$ python3 -q
>>> import numpy as np
>>> from numpy import linalg as LA
>>> np.set_printoptions(precision=2, suppress=True, linewidth=100, floatmode="fixed")
>>> def rnd(a):
...     return np.round(a, 2) + 0
... 
>>> mat = np.load("case6.npy")
>>> mat
array([[4.00, 1.00, 0.00],
       [0.00, 4.00, 1.00],
       [0.00, 0.00, 4.00]])
>>> G = mat.T @ mat
>>> rnd(LA.eigvalsh(G)[::-1])
array([22.43, 16.50, 11.06])
>>> (mat @ mat.T).shape
(3, 3)
>>> np.allclose(G, G.T)
True
>>> np.trace(G), (mat ** 2).sum()
(np.float64(50.0), np.float64(50.0))
>>> Q, _ = LA.qr(np.array([[-0.1, 1.2, 1.2, -2.1],
...     [-0.7, -0.8, -0.3, 0.2],
...     [0.7, -0.6, 0.7, -0.8],
...     [2.4, -0.8, 1.3, -0.3]]))
>>> w = np.array([2, 2, -2, 0])
>>> feats = Q @ np.diag(w) @ Q.T
>>> print(rnd(feats))
[[ 0.22 -1.63 -1.05 -0.24]
 [-1.63  0.29 -0.39 -0.45]
 [-1.05 -0.39 -0.23  0.49]
 [-0.24 -0.45  0.49  1.71]]
>>> # rows and columns are dependent
>>> Uu, sig, VT = LA.svd(feats)
>>> np.argmax(sig[:-1] / (sig[1:] + 1e-6)) + 1
np.int64(3)
>>> M2 = Uu[:, :3] @ np.diag(sig[:3]) @ VT[:3]
>>> LA.matrix_rank(feats, rtol=0.05)
np.int64(3)
>>> rnd(LA.norm(feats - M2) / LA.norm(feats))
np.float64(0.0)
>>> LA.matrix_rank(M2)
np.int64(3)
>>> rnd(LA.det(2 * feats)), rnd(LA.det(feats))
(np.float64(0.0), np.float64(0.0))
>>> print(rnd(LA.det(feats[::-1])))
0.0
>>> rnd(LA.eigvals(feats).sum().real)
np.float64(2.0)
>>> rnd(LA.det(feats.T))
np.float64(0.0)
>>> rng = np.random.default_rng(83208)
>>> idx = rng.permutation(4)
>>> idx
array([0, 3, 2, 1])
>>> M2 = feats[idx][:, idx]
>>> rnd(M2)
array([[ 0.22, -0.24, -1.05, -1.63],
       [-0.24,  1.71,  0.49, -0.45],
       [-1.05,  0.49, -0.23, -0.39],
       [-1.63, -0.45, -0.39,  0.29]])
>>> np.allclose(M2, feats)
False
>>> rnd(np.diag(M2))
array([ 0.22,  1.71, -0.23,  0.29])
>>> rnd(LA.det(M2)), rnd(LA.det(feats[idx]))
(np.float64(0.0), np.float64(0.0))
>>> M = np.load("arr.npy")
>>> print(M)
[[ 1  0  0]
 [ 2  1  0]
 [ 0 -2  1]]
>>> # triangular
>>> w, evecs = LA.eig(M)
>>> rnd(np.sort(LA.eigvals(M.T)))
array([1.00, 1.00, 1.00])
